$ ipython --no-banner

In [1]: import numpy as np

In [2]: np.set_printoptions(suppress=True, linewidth=140)

In [3]: basis = np.array([[2, 4, 3, 0, 4], [4, 0, 3, 4, 0], [3, 0, 3, 4, 5]])

In [4]: J = np.repeat(basis, 14 // 3, axis=0)

In [5]: rng = np.random.default_rng(63)

In [6]: J = J + 0.1 * rng.normal(size=J.shape)

In [7]: print(J.round(1) + 0)
[[ 2.1  4.2  2.8  0.   4.1]
 [ 2.1  4.1  3.   0.1  4.2]
 [ 2.1  4.1  2.9 -0.2  4. ]
 [ 2.   4.1  3.   0.   4. ]
 [ 4.2  0.   3.   4.   0. ]
 [ 4.1 -0.1  3.2  4.1  0.1]
 [ 4.1  0.   2.9  4.  -0.1]
 [ 4.1 -0.1  3.   4.1 -0.2]
 [ 3.   0.   3.1  3.9  5.1]
 [ 3.  -0.1  3.1  4.1  4.9]
 [ 3.   0.   2.9  3.9  5. ]
 [ 3.   0.1  3.1  4.2  5.1]]

In [8]: print(np.linalg.cond(J) > 100)
True

In [9]: print(np.argsort(-np.linalg.norm(J, axis=0).round(6), kind="stable")[:3])
[4 3 0]

In [10]: print(round(np.log10(np.linalg.cond(J))))
2

In [11]: print(np.linalg.matrix_rank(J, rtol=0.1))
3

In [12]: Xc = (J - J.mean(axis=0)) / J.std(axis=0)

In [13]: print(np.argwhere(np.abs(Xc) > 2))
[]

In [14]: print(np.round(Xc.std(axis=0), 1))
[1. 1. 1. 1. 1.]

In [15]: beta = np.linalg.lstsq(np.delete(Xc, 4, axis=1), Xc[:, 4])[0]

In [16]: print(round(1 - np.var(Xc[:, 4] - np.delete(Xc, 4, axis=1) @ beta), 1))
1.0

In [17]: print(beta.round(1) + 0)
[-1.8 -0.1  0.   1.1]

In [18]: Y = np.c_[J[:, :3] @ np.array([[-3, 3, 2], [-3, 2, -1], [-1, -3, 2]]), np.array([7, 7, 1, 2, 8, 2, 3, 9, 3, 5, 7, 5])]

In [19]: print(Y.round(1) + 0)
[[-21.7   6.2   5.6   7. ]
 [-21.8   5.5   6.1   7. ]
 [-21.6   5.7   5.9   1. ]
 [-21.3   5.3   5.8   2. ]
 [-15.6   3.6  14.3   8. ]
 [-15.3   2.7  14.6   2. ]
 [-15.1   3.6  13.9   3. ]
 [-15.1   3.   14.4   9. ]
 [-12.1  -0.5  12.2   3. ]
 [-11.9  -0.3  12.3   5. ]
 [-12.2   0.4  11.9   7. ]
 [-12.4   0.   12.2   5. ]]

In [20]: print(np.round(np.linalg.lstsq(J, Y[:, 0])[0], 1) + 0)
[-3. -3. -1.  0.  0.]

In [21]: print(np.linalg.matrix_rank(Y))
4

In [22]: print(np.linalg.matrix_rank(np.c_[J, Y]))
6

In [23]: Uu, sig, Vh = np.linalg.svd(J, full_matrices=False)

In [24]: print(np.round(Vh @ Vh.T, 1) + 0)
[[1. 0. 0. 0. 0.]
 [0. 1. 0. 0. 0.]
 [0. 0. 1. 0. 0.]
 [0. 0. 0. 1. 0.]
 [0. 0. 0. 0. 1.]]

In [25]: print(sig.round(1))
[21.2 10.6  5.8  0.3  0.2]

In [26]: print(np.round(np.abs(Vh[0]), 1))
[0.5 0.2 0.5 0.5 0.5]

In [27]: print(Uu.shape, sig.shape, Vh.shape)
(12, 5) (5,) (5, 5)

In [28]: print(np.round(sig / sig[0], 1) + 0)
[1.  0.5 0.3 0.  0. ]

In [29]: print(np.allclose(Uu * sig @ Vh, J))
True

In [30]: print(np.abs(Uu[:, 0]).round(6).argmax())
11

In [31]: print(np.round(np.cumsum(sig ** 2) / np.sum(sig ** 2), 1))
[0.8 0.9 1.  1.  1. ]

In [32]: Y = np.array([[5, 1, 0, 1, 2, -2, -5, -1],
    ...:     [-3, 3, 5, -5, 3, 5, 0, -2],
    ...:     [1, -5, 4, -2, 2, -1, 1, -1],
    ...:     [-4, 5, -4, 4, -3, 5, 2, 5],
    ...:     [4, 1, -3, 3, 2, 2, 1, -1],
    ...:     [2, 0, 5, 5, -2, 1, 2, -3],
    ...:     [5, -1, -3, -3, 5, 1, 2, -1],
    ...:     [5, -5, 2, 0, -3, -4, 4, -2]])

In [33]: A = np.triu(Y, 1)

In [34]: print(A)
[[ 0  1  0  1  2 -2 -5 -1]
 [ 0  0  5 -5  3  5  0 -2]
 [ 0  0  0 -2  2 -1  1 -1]
 [ 0  0  0  0 -3  5  2  5]
 [ 0  0  0  0  0  2  1 -1]
 [ 0  0  0  0  0  0  2 -3]
 [ 0  0  0  0  0  0  0 -1]
 [ 0  0  0  0  0  0  0  0]]

In [35]: # triangular

In [36]: C2 = A.T @ A

In [37]: print(np.round(np.linalg.svd(A, compute_uv=False) ** 2, 1) + 0)
[97.9 82.6 28.4  7.5  1.4  0.1  0.   0. ]

In [38]: print(np.trace(C2), (A ** 2).sum())
218 218

In [39]: print((A @ A.T).shape)
(8, 8)

In [40]: print(np.allclose(C2, C2.T))
True

In [41]: print(np.round(np.linalg.eigvalsh(C2)[::-1], 1) + 0)
[97.9 82.6 28.4  7.5  1.4  0.1  0.   0. ]

In [42]: print(np.abs(np.diag(np.linalg.qr(A)[1])) > 1e-9)
[False False False False False False False False]

In [43]: try:
    ...:     np.linalg.inv(A)
    ...: except np.linalg.LinAlgError as e:
    ...:     print(repr(e))
    ...: 
LinAlgError('Singular matrix')

In [44]: print(A @ A)
[[  0   0   5  -5   0  14   0  12]
 [  0   0   0 -10  25 -24   8 -48]
 [  0   0   0   0   6  -6  -4 -10]
 [  0   0   0   0   0  -6   7 -14]
 [  0   0   0   0   0   0   4  -7]
 [  0   0   0   0   0   0   0  -2]
 [  0   0   0   0   0   0   0   0]
 [  0   0   0   0   0   0   0   0]]

In [45]: assert A == A.T
---------------------------------------------------------------------------
ValueError                                Traceback (most recent call last)
Cell In[45], line 1
----> 1 assert A == A.T

ValueError: The truth value of an array with more than one element is ambiguous. Use a.any() or a.all()
